>>> import numpy as np
>>> import numpy.linalg as la
>>> np.set_printoptions(precision=2, suppress=True, linewidth=140)
>>> W0 = np.loadtxt("w.csv", delimiter=",")
>>> W0
array([[ 1., -1., -1.,  1.,  1., -1., -1.,  1.],
       [ 1., -1.,  1., -1., -1.,  1., -1.,  1.],
       [ 1.,  1., -1., -1., -1., -1.,  1.,  1.]])
>>> # columns 3 and 4 are equal
>>> theta = np.radians(15)
>>> r_ = np.eye(8)
>>> r_[4, 4] = r_[5, 5] = np.cos(theta)
>>> r_[4, 5], r_[5, 4] = -np.sin(theta), np.sin(theta)
>>> r_
array([[ 1.  ,  0.  ,  0.  ,  0.  ,  0.  ,  0.  ,  0.  ,  0.  ],
       [ 0.  ,  1.  ,  0.  ,  0.  ,  0.  ,  0.  ,  0.  ,  0.  ],
       [ 0.  ,  0.  ,  1.  ,  0.  ,  0.  ,  0.  ,  0.  ,  0.  ],
       [ 0.  ,  0.  ,  0.  ,  1.  ,  0.  ,  0.  ,  0.  ,  0.  ],
       [ 0.  ,  0.  ,  0.  ,  0.  ,  0.97, -0.26,  0.  ,  0.  ],
       [ 0.  ,  0.  ,  0.  ,  0.  ,  0.26,  0.97,  0.  ,  0.  ],
       [ 0.  ,  0.  ,  0.  ,  0.  ,  0.  ,  0.  ,  1.  ,  0.  ],
       [ 0.  ,  0.  ,  0.  ,  0.  ,  0.  ,  0.  ,  0.  ,  1.  ]])
>>> M2 = W0 @ r_.T
>>> np.round(la.det(r_), 2), np.round(np.trace(r_), 2)
(np.float64(1.0), np.float64(7.93))
>>> la.svd(W0, compute_uv=False), la.svd(M2, compute_uv=False)
(array([2.83, 2.83, 2.83]), array([2.83, 2.83, 2.83]))
>>> M2
array([[ 1.  , -1.  , -1.  ,  1.  ,  1.22, -0.71, -1.  ,  1.  ],
       [ 1.  , -1.  ,  1.  , -1.  , -1.22,  0.71, -1.  ,  1.  ],
       [ 1.  ,  1.  , -1.  , -1.  , -0.71, -1.22,  1.  ,  1.  ]])
>>> np.allclose(la.norm(W0, axis=1), la.norm(M2, axis=1))
True
>>> x0 = np.array([2, 2, 0, 2, 0, 0, 0, 0])
>>> h = np.maximum(W0 @ x0, 0)
>>> W0 * (h > 1e-9)[:, None]
array([[ 1., -1., -1.,  1.,  1., -1., -1.,  1.],
       [ 0., -0.,  0., -0., -0.,  0., -0.,  0.],
       [ 1.,  1., -1., -1., -1., -1.,  1.,  1.]])
>>> np.flatnonzero(h > 1e-9)
array([0, 2])
>>> W0.T @ h
array([ 4.,  0., -4.,  0.,  0., -4.,  0.,  4.])
>>> X = np.loadtxt("data.csv", delimiter=",")
>>> X
array([[1., 0., 0., 0.],
       [0., 0., 1., 0.],
       [0., 1., 0., 0.],
       [0., 0., 0., 1.]])
>>> O, V = la.qr(X[:, :1])[0], la.qr(X[:, 1:])[0]
>>> sigma = la.svd(O.T @ V, compute_uv=False)
>>> round(la.norm(O @ O.T - V @ V.T, 2), 2)
np.float64(1.0)
>>> A = np.load("run17.npy")
>>> A
array([[-3, -1,  2],
       [ 0,  2,  2],
       [ 2, -1, -1]])
>>> np.round(la.norm(A) ** 2 / la.norm(A, 2) ** 2, 2)
np.float64(1.45)
>>> np.round(np.abs(la.eigvals(A)).max(), 2)
np.float64(4.29)
>>> (A + A.T) / 2
array([[-3. , -0.5,  2. ],
       [-0.5,  2. ,  0.5],
       [ 2. ,  0.5, -1. ]])
>>> la.determinant(A)
Traceback (most recent call last):
  File "<python-input-31>", line 1, in <module>
    la.determinant(A)
    ^^^^^^^^^^^^^^
AttributeError: module 'numpy.linalg' has no attribute 'determinant'
>>> la.matrix_power(A, 3)
array([[-59,  -5,  34],
       [ -8,  -2,  10],
       [ 30,  -1, -25]])
>>> A @ A
array([[ 13,  -1, -10],
       [  4,   2,   2],
       [ -8,  -3,   3]])
>>> np.trace(A)
np.int64(-2)
>>> A.inv()
Traceback (most recent call last):
  File "<python-input-35>", line 1, in <module>
    A.inv()
    ^^^^^
AttributeError: 'numpy.ndarray' object has no attribute 'inv'
>>> (A - A.T) / 2
array([[ 0. , -0.5,  0. ],
       [ 0.5,  0. ,  1.5],
       [ 0. , -1.5,  0. ]])
>>> np.allclose(A, A.T)
False
>>> np.sort(np.abs(la.eigvals(A)))
array([1.67, 1.67, 4.29])
>>> round(float(la.det(A)), 2)
-12.0
>>> np.allclose(A @ A.T, A.T @ A)
False
>>> x0 = np.array([6, -3, -2])
>>> rhs = A @ x0
>>> rhs
array([-19, -10,  17])
>>> la.solve(A, rhs)
array([ 6., -3., -2.])
>>> la.solve(A, A[:, 2])
array([-0.,  0.,  1.])
>>> proj = np.triu(np.array([[3, 0, 1], [2, 3, 2], [2, 1, 2]]), 1) + np.eye(3)
>>> M2 = proj @ A @ la.inv(proj)
>>> np.round(la.det(M2), 2)
np.float64(-12.0)
>>> np.poly(M2)
array([ 1.,  2., -7., 12.])
>>> proj @ A - A @ proj
array([[ 2., -1.,  4.],
       [ 4., -2., -6.],
       [ 0.,  0.,  0.]])
>>> M = np.loadtxt("m.csv", delimiter=",")
>>> M
array([[-2.,  0.,  0.,  0.,  0.,  0.,  0.],
       [-2.,  2.,  0.,  0.,  0.,  0.,  0.],
       [ 1., -2., -2.,  0.,  0.,  0.,  0.],
       [-1.,  1., -2., -2.,  0.,  0.,  0.],
       [ 0.,  0.,  2.,  2.,  1.,  0.,  0.],
       [-2.,  0.,  0.,  0.,  2.,  1.,  0.],
       [ 1., -1.,  1.,  0., -1., -1., -1.]])
>>> x0 = np.array([2, 3, 3, -2, 2, 3, -1])
>>> rhs = M @ x0
>>> rhs
array([ -4.,   2., -10.,  -1.,   4.,   3.,  -2.])
>>> la.solve(M, M[:, 2])
array([-0.,  0.,  1., -0.,  0., -0., -0.])
>>> la.solve(M, 4 * rhs)
array([ 8., 12., 12., -8.,  8., 12., -4.])
>>> la.solve(M, rhs + M[:, 0])
array([ 3.,  3.,  3., -2.,  2.,  3., -1.])
>>> la.solve(M.T, M[1])
array([-0.,  1., -0., -0.,  0.,  0., -0.])
>>> M2 = np.array([[2, 2, -5], [4, 0, -1]])
>>> C = np.kron(M2, X)
>>> C.shape
(8, 12)
>>> C
array([[ 2.,  0.,  0.,  0.,  2.,  0.,  0.,  0., -5., -0., -0., -0.],
       [ 0.,  0.,  2.,  0.,  0.,  0.,  2.,  0., -0., -0., -5., -0.],
       [ 0.,  2.,  0.,  0.,  0.,  2.,  0.,  0., -0., -5., -0., -0.],
       [ 0.,  0.,  0.,  2.,  0.,  0.,  0.,  2., -0., -0., -0., -5.],
       [ 4.,  0.,  0.,  0.,  0.,  0.,  0.,  0., -1., -0., -0., -0.],
       [ 0.,  0.,  4.,  0.,  0.,  0.,  0.,  0., -0., -0., -1., -0.],
       [ 0.,  4.,  0.,  0.,  0.,  0.,  0.,  0., -0., -1., -0., -0.],
       [ 0.,  0.,  0.,  4.,  0.,  0.,  0.,  0., -0., -0., -0., -1.]])
>>> K = -2 * np.eye(5) + np.eye(5, k=1)
>>> K
array([[-2.,  1.,  0.,  0.,  0.],
       [ 0., -2.,  1.,  0.,  0.],
       [ 0.,  0., -2.,  1.,  0.],
       [ 0.,  0.,  0., -2.,  1.],
       [ 0.,  0.,  0.,  0., -2.]])
>>> M2 = la.inv(A)
>>> round(la.slogdet(A)[0], 2)
np.float64(-1.0)
>>> np.round(la.det(A) * M2, 2) + 0
array([[ 0., -3., -6.],
       [ 4., -1.,  6.],
       [-4., -5., -6.]])
>>> M2.round(2) + 0
array([[ 0.  ,  0.25,  0.5 ],
       [-0.33,  0.08, -0.5 ],
       [ 0.33,  0.42,  0.5 ]])
>>> (np.abs(M2) > 1e-9).astype(int)
array([[0, 1, 1],
       [1, 1, 1],
       [1, 1, 1]])
>>> M2 = W0[0, 0] * W0[1:] - np.outer(W0[1:, 0], W0[0])
>>> M2
array([[ 0.,  0.,  2., -2., -2.,  2.,  0.,  0.],
       [ 0.,  2.,  0., -2., -2.,  0.,  2.,  0.]])
>>> np.flatnonzero(~M2.round(6).any(axis=1))
array([], dtype=int64)
>>> round(float(la.det(K.T)), 2)
-32.0
>>> np.kron(np.eye(2, dtype=int), K)
array([[-2.,  1.,  0.,  0.,  0., -0.,  0.,  0.,  0.,  0.],
       [ 0., -2.,  1.,  0.,  0.,  0., -0.,  0.,  0.,  0.],
       [ 0.,  0., -2.,  1.,  0.,  0.,  0., -0.,  0.,  0.],
       [ 0.,  0.,  0., -2.,  1.,  0.,  0.,  0., -0.,  0.],
       [ 0.,  0.,  0.,  0., -2.,  0.,  0.,  0.,  0., -0.],
       [-0.,  0.,  0.,  0.,  0., -2.,  1.,  0.,  0.,  0.],
       [ 0., -0.,  0.,  0.,  0.,  0., -2.,  1.,  0.,  0.],
       [ 0.,  0., -0.,  0.,  0.,  0.,  0., -2.,  1.,  0.],
       [ 0.,  0.,  0., -0.,  0.,  0.,  0.,  0., -2.,  1.],
       [ 0.,  0.,  0.,  0., -0.,  0.,  0.,  0.,  0., -2.]])
>>> la.eigvals(K)
array([-2., -2., -2., -2., -2.])
>>> np.poly(K)
array([ 1., 10., 40., 80., 80., 32.])
>>> vals, V = la.eig(K)
>>> np.sort(la.eigvals(K @ K))
array([4., 4., 4., 4., 4.])
>>> np.sort(la.eigvals(K.T))
array([-2., -2., -2., -2., -2.])
>>> vals
array([-2., -2., -2., -2., -2.])
>>> J = np.load("mat.npy")
>>> J
array([[0, 0, 0, 0, 0, 0, 0],
       [0, 2, 0, 0, 0, 0, 0],
       [0, 0, 1, 0, 0, 0, 0],
       [0, 0, 0, 0, 0, 0, 0],
       [0, 0, 0, 0, 2, 0, 0],
       [0, 0, 0, 0, 0, 2, 0],
       [0, 0, 0, 0, 0, 0, 0]])
>>> rk = la.matrix_rank(J)
>>> rk
np.int64(4)
>>> null = la.svd(J)[2][rk:].T
>>> null @ null.T
array([[1., 0., 0., 0., 0., 0., 0.],
       [0., 0., 0., 0., 0., 0., 0.],
       [0., 0., 0., 0., 0., 0., 0.],
       [0., 0., 0., 1., 0., 0., 0.],
       [0., 0., 0., 0., 0., 0., 0.],
       [0., 0., 0., 0., 0., 0., 0.],
       [0., 0., 0., 0., 0., 0., 1.]])
>>> null.shape
(7, 3)
>>> J @ null
array([[0., 0., 0.],
       [0., 0., 0.],
       [0., 0., 0.],
       [0., 0., 0.],
       [0., 0., 0.],
       [0., 0., 0.],
       [0., 0., 0.]])
>>> feats = np.load("dump.npy")
>>> feats
array([[ 1,  0,  0,  0,  0,  0,  0],
       [ 3,  1,  0,  0,  0,  0,  0],
       [ 0, -3,  1,  0,  0,  0,  0],
       [-1, -1,  0,  1,  0,  0,  0],
       [ 2,  0,  3,  0,  1,  0,  0],
       [ 0,  3,  0, -3,  3,  1,  0],
       [ 3,  0,  3, -2,  0,  1,  1]])
>>> # triangular
>>> x0 = np.array([3, -4, -3, 0, 2, 2, 5])
>>> rhs = feats @ x0
>>> rhs
array([ 3,  5,  9,  1, -1, -4,  7])
>>> np.round(la.solve(feats, rhs), 2) + 0
array([ 3., -4., -3.,  0.,  2.,  2.,  5.])
>>> np.round(la.solve(feats, rhs + feats[:, 2]), 2) + 0
array([ 3., -4., -2.,  0.,  2.,  2.,  5.])
>>> x0 = np.array([-3, -2, 2, 1, 3, 4, 0])
>>> rhs = feats @ x0
>>> b, lr = np.zeros(7), 1 / la.norm(feats, 2) ** 2
>>> for i in range(3):
...     b -= lr * feats.T @ (feats @ b - rhs)
...     if i % 1 == 0: print(i, round(la.norm(feats @ b - rhs), 2))
... 
0 12.36
1 9.78
2 7.78
>>> b
array([-1.72, -1.25,  0.99, -0.48,  1.02,  0.26, -0.01])
>>> M2 = feats ** -1
Traceback (most recent call last):
  File "<python-input-103>", line 1, in <module>
    M2 = feats ** -1
         ~~~~~~^^~~~
ValueError: Integers to negative integer powers are not allowed.
>>> M2 = la.inv(feats)
>>> (np.abs(M2) > 1e-9).astype(int)
array([[1, 0, 0, 0, 0, 0, 0],
       [1, 1, 0, 0, 0, 0, 0],
       [1, 1, 1, 0, 0, 0, 0],
       [1, 1, 0, 1, 0, 0, 0],
       [1, 1, 1, 0, 1, 0, 0],
       [1, 1, 1, 1, 1, 1, 0],
       [1, 1, 1, 1, 1, 1, 1]])
>>> round(float(la.slogdet(feats)[0]), 2)
1.0
>>> np.round(feats @ M2, 2) + 0
array([[1., 0., 0., 0., 0., 0., 0.],
       [0., 1., 0., 0., 0., 0., 0.],
       [0., 0., 1., 0., 0., 0., 0.],
       [0., 0., 0., 1., 0., 0., 0.],
       [0., 0., 0., 0., 1., 0., 0.],
       [0., 0., 0., 0., 0., 1., 0.],
       [0., 0., 0., 0., 0., 0., 1.]])
>>> np.round(la.det(feats) * la.det(M2), 2)
np.float64(1.0)
>>> M2.round(2) + 0
array([[  1.,   0.,   0.,   0.,   0.,   0.,   0.],
       [ -3.,   1.,   0.,   0.,   0.,   0.,   0.],
       [ -9.,   3.,   1.,   0.,   0.,   0.,   0.],
       [ -2.,   1.,   0.,   1.,   0.,   0.,   0.],
       [ 25.,  -9.,  -3.,   0.,   1.,   0.,   0.],
       [-72.,  27.,   9.,   3.,  -3.,   1.,   0.],
       [ 92., -34., -12.,  -1.,   3.,  -1.,   1.]])
>>> arr = np.load("x.npy")
>>> arr
array([[ 0, -3, -2],
       [ 0, -2,  0],
       [ 0,  0,  3]])
>>> Uu, sigma, vt = la.svd(arr)
>>> np.argmax(sigma[:-1] / (sigma[1:] + 1e-6)) + 1
np.int64(2)
>>> M2 = Uu[:, :2] @ np.diag(sigma[:2]) @ vt[:2]
>>> la.matrix_rank(M2)
np.int64(2)
>>> round(float(la.norm(arr - M2) / la.norm(arr)), 2)
0.0
>>> (arr - arr.T) / 2
array([[ 0. , -1.5, -1. ],
       [ 1.5,  0. ,  0. ],
       [ 1. ,  0. ,  0. ]])
>>> np.allclose(arr @ arr.T, arr.T @ arr)
False
>>> la.determinant(arr)
Traceback (most recent call last):
  File "<python-input-119>", line 1, in <module>
    la.determinant(arr)
    ^^^^^^^^^^^^^^
AttributeError: module 'numpy.linalg' has no attribute 'determinant'
>>> assert arr == arr.T
Traceback (most recent call last):
  File "<python-input-120>", line 1, in <module>
    assert arr == arr.T
           ^^^^^^^^^^^^
ValueError: The truth value of an array with more than one element is ambiguous. Use a.any() or a.all()
>>> la.cond(arr) > 100
np.True_
>>> np.argsort(-la.norm(arr, axis=0).round(6), kind="stable")[:3]
array([1, 2, 0])
>>> round(la.norm(arr, 2) / la.norm(arr), 2)
np.float64(0.85)
>>> [round(float(x), 2) for x in la.svd(arr, compute_uv=False)[:3]]
[4.36, 2.65, 0.0]
>>> la.matrix_rank(arr, rtol=0.1)
np.int64(2)
